$ ipython --no-banner

In [1]: import numpy as np

In [2]: np.set_printoptions(precision=2, suppress=True, linewidth=160, sign=" ")

In [3]: X = np.array([[3, 3, 3, 9, 9, 9],
   ...:     [0, 1, 1, 0, 3, 3],
   ...:     [3, 3, 3, 9, 9, 9],
   ...:     [27, 27, 27, 12, 12, 12],
   ...:     [0, 9, 9, 0, 4, 4],
   ...:     [27, 27, 27, 12, 12, 12]])

In [4]: X @ X
Out[4]: 
array([[ 504,  588,  588,  270,  315,  315],
       [  84,  112,  112,   45,   60,   60],
       [ 504,  588,  588,  270,  315,  315],
       [ 810,  945,  945,  774,  903,  903],
       [ 135,  180,  180,  129,  172,  172],
       [ 810,  945,  945,  774,  903,  903]])

In [5]: np.allclose(X, X.T)
Out[5]: False

In [6]: np.linalg.matrix_power(X, 2)
Out[6]: 
array([[ 504,  588,  588,  270,  315,  315],
       [  84,  112,  112,   45,   60,   60],
       [ 504,  588,  588,  270,  315,  315],
       [ 810,  945,  945,  774,  903,  903],
       [ 135,  180,  180,  129,  172,  172],
       [ 810,  945,  945,  774,  903,  903]])

In [7]: np.round(np.sort(np.abs(np.linalg.eigvals(X))), 2) + 0
Out[7]: array([  0.  ,   0.  ,   1.33,   3.63,  19.02,  51.73])

In [8]: np.round(np.abs(np.linalg.eigvals(X)).max(), 2)
Out[8]: np.float64(51.73)

In [9]: np.round(np.linalg.det(X), 2)
Out[9]: np.float64(0.0)

In [10]: np.trace(X)
Out[10]: np.int64(35)

In [11]: K = np.load("m.npy")

In [12]: K
Out[12]: 
array([[ 0,  0,  0,  0,  5],
       [ 0,  2,  0,  0,  0],
       [ 0, -4,  0,  0,  0],
       [ 1,  4,  3,  0,  0],
       [ 4,  0,  0,  0,  0],
       [ 0, -1,  0,  0,  0],
       [ 5,  0,  0,  0,  5]])

In [13]: # looks like rank 4

In [14]: U, s, Vt = np.linalg.svd(K)

In [15]: evecs = Vt[:(s > 1e-8).sum()]

In [16]: rng = np.random.default_rng(44)

In [17]: x0 = K[1] + 5 * K[6] + rng.integers(2) * np.eye(5)[2]

In [18]: x0
Out[18]: array([ 25.,   2.,   1.,   0.,  25.])

In [19]: np.linalg.matrix_rank(np.vstack([K, x0]))
Out[19]: np.int64(4)

In [20]: np.round(np.linalg.norm(x0 - evecs.T @ evecs @ x0), 2)
Out[20]: np.float64(0.0)

In [21]: mat = np.eye(7, dtype=int)[rng.permutation(7)]

In [22]: mat
Out[22]: 
array([[ 0,  0,  0,  1,  0,  0,  0],
       [ 1,  0,  0,  0,  0,  0,  0],
       [ 0,  0,  1,  0,  0,  0,  0],
       [ 0,  0,  0,  0,  0,  1,  0],
       [ 0,  0,  0,  0,  1,  0,  0],
       [ 0,  1,  0,  0,  0,  0,  0],
       [ 0,  0,  0,  0,  0,  0,  1]])

In [23]: U, s, Vt = np.linalg.svd(mat, full_matrices=False)

In [24]: round(float(np.sqrt((s ** 2).sum())), 2), round(np.linalg.norm(mat), 2)
Out[24]: (2.65, np.float64(2.65))

In [25]: Vt @ Vt.T
Out[25]: 
array([[ 1.,  0.,  0.,  0.,  0.,  0.,  0.],
       [ 0.,  1.,  0.,  0.,  0.,  0.,  0.],
       [ 0.,  0.,  1.,  0.,  0.,  0.,  0.],
       [ 0.,  0.,  0.,  1.,  0.,  0.,  0.],
       [ 0.,  0.,  0.,  0.,  1.,  0.,  0.],
       [ 0.,  0.,  0.,  0.,  0.,  1.,  0.],
       [ 0.,  0.,  0.,  0.,  0.,  0.,  1.]])

In [26]: s
Out[26]: array([ 1.,  1.,  1.,  1.,  1.,  1.,  1.])

In [27]: (s > 1e-8).sum()
Out[27]: np.int64(7)

In [28]: U.shape, s.shape, Vt.shape
Out[28]: ((7, 7), (7,), (7, 7))

In [29]: np.allclose(U * s @ Vt, mat)
Out[29]: True

In [30]: s / s[0]
Out[30]: array([ 1.,  1.,  1.,  1.,  1.,  1.,  1.])
